$ python3 -q
>>> import numpy as np
>>> import numpy.linalg as la
>>> np.set_printoptions(precision=3, suppress=True, linewidth=100)
>>> rnd = lambda a: np.round(a, 3) + 0
>>> data = np.loadtxt("block12.csv", delimiter=",")
>>> data
array([[0., 0., 3., 0., 0., 0., 0., 0., 0., 0.],
       [4., 0., 0., 0., 0., 0., 0., 0., 0., 0.],
       [0., 0., 0., 0., 0., 0., 0., 7., 0., 0.],
       [0., 6., 0., 0., 0., 0., 0., 0., 0., 0.],
       [0., 0., 0., 0., 0., 0., 0., 0., 0., 1.],
       [0., 0., 0., 0., 0., 7., 0., 0., 0., 0.],
       [0., 0., 0., 0., 0., 0., 0., 0., 0., 0.],
       [0., 0., 0., 0., 0., 0., 8., 0., 0., 0.],
       [0., 0., 0., 4., 0., 0., 0., 0., 0., 0.],
       [0., 0., 0., 0., 0., 0., 0., 0., 9., 0.]])
>>> rnd(la.pinv(data))
array([[0.   , 0.25 , 0.   , 0.   , 0.   , 0.   , 0.   , 0.   , 0.   , 0.   ],
       [0.   , 0.   , 0.   , 0.167, 0.   , 0.   , 0.   , 0.   , 0.   , 0.   ],
       [0.333, 0.   , 0.   , 0.   , 0.   , 0.   , 0.   , 0.   , 0.   , 0.   ],
       [0.   , 0.   , 0.   , 0.   , 0.   , 0.   , 0.   , 0.   , 0.25 , 0.   ],
       [0.   , 0.   , 0.   , 0.   , 0.   , 0.   , 0.   , 0.   , 0.   , 0.   ],
       [0.   , 0.   , 0.   , 0.   , 0.   , 0.143, 0.   , 0.   , 0.   , 0.   ],
       [0.   , 0.   , 0.   , 0.   , 0.   , 0.   , 0.   , 0.125, 0.   , 0.   ],
       [0.   , 0.   , 0.143, 0.   , 0.   , 0.   , 0.   , 0.   , 0.   , 0.   ],
       [0.   , 0.   , 0.   , 0.   , 0.   , 0.   , 0.   , 0.   , 0.   , 0.111],
       [0.   , 0.   , 0.   , 0.   , 1.   , 0.   , 0.   , 0.   , 0.   , 0.   ]])
>>> data @ data.T
array([[ 9.,  0.,  0.,  0.,  0.,  0.,  0.,  0.,  0.,  0.],
       [ 0., 16.,  0.,  0.,  0.,  0.,  0.,  0.,  0.,  0.],
       [ 0.,  0., 49.,  0.,  0.,  0.,  0.,  0.,  0.,  0.],
       [ 0.,  0.,  0., 36.,  0.,  0.,  0.,  0.,  0.,  0.],
       [ 0.,  0.,  0.,  0.,  1.,  0.,  0.,  0.,  0.,  0.],
       [ 0.,  0.,  0.,  0.,  0., 49.,  0.,  0.,  0.,  0.],
       [ 0.,  0.,  0.,  0.,  0.,  0.,  0.,  0.,  0.,  0.],
       [ 0.,  0.,  0.,  0.,  0.,  0.,  0., 64.,  0.,  0.],
       [ 0.,  0.,  0.,  0.,  0.,  0.,  0.,  0., 16.,  0.],
       [ 0.,  0.,  0.,  0.,  0.,  0.,  0.,  0.,  0., 81.]])
>>> rnd(data @ la.pinv(data) @ data)
array([[0., 0., 3., 0., 0., 0., 0., 0., 0., 0.],
       [4., 0., 0., 0., 0., 0., 0., 0., 0., 0.],
       [0., 0., 0., 0., 0., 0., 0., 7., 0., 0.],
       [0., 6., 0., 0., 0., 0., 0., 0., 0., 0.],
       [0., 0., 0., 0., 0., 0., 0., 0., 0., 1.],
       [0., 0., 0., 0., 0., 7., 0., 0., 0., 0.],
       [0., 0., 0., 0., 0., 0., 0., 0., 0., 0.],
       [0., 0., 0., 0., 0., 0., 8., 0., 0., 0.],
       [0., 0., 0., 4., 0., 0., 0., 0., 0., 0.],
       [0., 0., 0., 0., 0., 0., 0., 0., 9., 0.]])
>>> la.lstsq(data[:-1].T, data[-1])[2]
np.int32(8)
>>> try:
...     la.inv(data)
... except la.LinAlgError as e:
...     print(repr(e))
... 
LinAlgError('Singular matrix')
>>> np.unique(data.round(6), axis=0).shape
(10, 10)
